$ python -q
>>> import numpy as np
>>> from numpy import linalg as LA
>>> np.set_printoptions(precision=2, suppress=True, linewidth=160, legacy="1.25")
>>> theta = np.deg2rad(30)
>>> W0 = np.eye(12)
>>> W0[np.ix_([9, 0], [9, 0])] = [[np.cos(theta), -np.sin(theta)], [np.sin(theta), np.cos(theta)]]
>>> print(W0)
[[ 0.87  0.    0.    0.    0.    0.    0.    0.    0.    0.5   0.    0.  ]
 [ 0.    1.    0.    0.    0.    0.    0.    0.    0.    0.    0.    0.  ]
 [ 0.    0.    1.    0.    0.    0.    0.    0.    0.    0.    0.    0.  ]
 [ 0.    0.    0.    1.    0.    0.    0.    0.    0.    0.    0.    0.  ]
 [ 0.    0.    0.    0.    1.    0.    0.    0.    0.    0.    0.    0.  ]
 [ 0.    0.    0.    0.    0.    1.    0.    0.    0.    0.    0.    0.  ]
 [ 0.    0.    0.    0.    0.    0.    1.    0.    0.    0.    0.    0.  ]
 [ 0.    0.    0.    0.    0.    0.    0.    1.    0.    0.    0.    0.  ]
 [ 0.    0.    0.    0.    0.    0.    0.    0.    1.    0.    0.    0.  ]
 [-0.5   0.    0.    0.    0.    0.    0.    0.    0.    0.87  0.    0.  ]
 [ 0.    0.    0.    0.    0.    0.    0.    0.    0.    0.    1.    0.  ]
 [ 0.    0.    0.    0.    0.    0.    0.    0.    0.    0.    0.    1.  ]]
>>> vec = np.array([9, 1, 2, 6, 3, 2, 8, 7, 7, 6, 1, 9])
>>> print(12 - LA.matrix_rank(W0 - np.eye(12), tol=1e-8))
10
>>> M = np.load("test19.npy")
>>> print(M)
[[ 0.06  0.01  0.18 -0.48  0.24 -0.57  1.86  0.41]
 [ 0.03  0.58 -0.03  0.47  0.03  0.22 -0.06  0.39]
 [ 0.01  0.44 -0.21  0.76 -0.24  0.65 -0.91  0.5 ]
 [ 0.38  0.65 -0.33  0.5   0.03  0.05  0.66  0.93]
 [-0.32 -0.14 -0.28  0.38  0.01  0.35 -0.26 -0.05]
 [-0.36 -0.52 -0.17  0.05  0.08  0.18 -0.29 -0.35]
 [ 0.11 -0.81  0.89 -1.95  0.07 -1.58  2.04 -0.96]
 [-0.34 -0.15 -0.19  0.08  0.01  0.19  0.95  0.42]
 [-0.06  0.37 -0.09  0.52 -0.22  0.43 -0.13  0.56]
 [ 0.   -0.12  0.12 -0.38 -0.04 -0.27  0.59 -0.03]
 [ 0.38  0.63 -0.31  0.64  0.27  0.02 -0.01  0.39]
 [-0.53  0.03 -0.46  1.05 -0.25  1.19 -1.54  0.15]]
>>> A2 = np.c_[M[:, :1] @ np.array([[3]]), np.array([5, 1, -3, -1, 2, -2, 4, -4, 0, 1, 4, -1])]
>>> print(A2)
[[ 0.18  5.  ]
 [ 0.09  1.  ]
 [ 0.03 -3.  ]
 [ 1.14 -1.  ]
 [-0.96  2.  ]
 [-1.08 -2.  ]
 [ 0.33  4.  ]
 [-1.02 -4.  ]
 [-0.18  0.  ]
 [ 0.    1.  ]
 [ 1.14  4.  ]
 [-1.59 -1.  ]]
>>> print(LA.matrix_rank(A2))
2
>>> print(np.round(LA.lstsq(M, A2[:, 0])[0], 2) + 0)
[3. 0. 0. 0. 0. 0. 0. 0.]
>>> O, vecs = LA.qr(A2[:, :1])[0], LA.qr(A2[:, 1:])[0]
>>> sigma = LA.svd(O.T @ vecs, compute_uv=False)
>>> print(sigma)
[0.41]
>>> print(np.degrees(np.arccos(sigma.clip(0, 1))))
[65.79]
>>> print((sigma > 0.9).sum())
0
>>> vec = np.array([3, 3, 1, 0, 1, 3, 3, 3])
>>> y = M @ vec
>>> b, lr = np.zeros(8), 1 / LA.norm(M, 2) ** 2
>>> for i in range(60):
...     b -= lr * M.T @ (M @ b - y)
...     if i % 10 == 0: print(i, round(LA.norm(M @ b - y), 2))
... 
0 10.05
10 1.13
20 0.76
30 0.64
40 0.56
50 0.51
>>> print(b)
[ 1.43  2.9  -0.05  1.17 -0.05 -0.06  2.51  3.4 ]
>>> W = np.array([[-2, 3],
...     [-1, 1],
...     [3, 0],
...     [-2, -2],
...     [-1, -3],
...     [-1, 1],
...     [0, -1],
...     [-2, 1]])
>>> b = np.array([5, -6])
>>> H = np.maximum(M @ W + b, 0)
>>> print(H)
[[ 5.88  0.  ]
 [ 2.3   0.  ]
 [ 0.98  0.  ]
 [ 0.    0.  ]
 [ 3.92  0.  ]
 [ 6.07  0.  ]
 [15.59  0.  ]
 [ 4.06  0.  ]
 [ 2.11  0.  ]
 [ 6.61  0.  ]
 [ 0.33  0.  ]
 [ 1.31  0.  ]]
>>> print((H > 0).mean(axis=0))
[0.92 0.  ]
>>> print((H > 0).astype(int))
[[1 0]
 [1 0]
 [1 0]
 [0 0]
 [1 0]
 [1 0]
 [1 0]
 [1 0]
 [1 0]
 [1 0]
 [1 0]
 [1 0]]
>>> print(LA.matrix_rank(H))
1
>>> C = np.array([[2, 1], [-2, 2]])
>>> print(H @ C)
[[11.76  5.88]
 [ 4.6   2.3 ]
 [ 1.96  0.98]
 [ 0.    0.  ]
 [ 7.84  3.92]
 [12.14  6.07]
 [31.18 15.59]
 [ 8.12  4.06]
 [ 4.22  2.11]
 [13.22  6.61]
 [ 0.66  0.33]
 [ 2.62  1.31]]
>>> print((H @ C).round(6).argmax(axis=1))
[0 0 0 0 0 0 0 0 0 0 0 0]
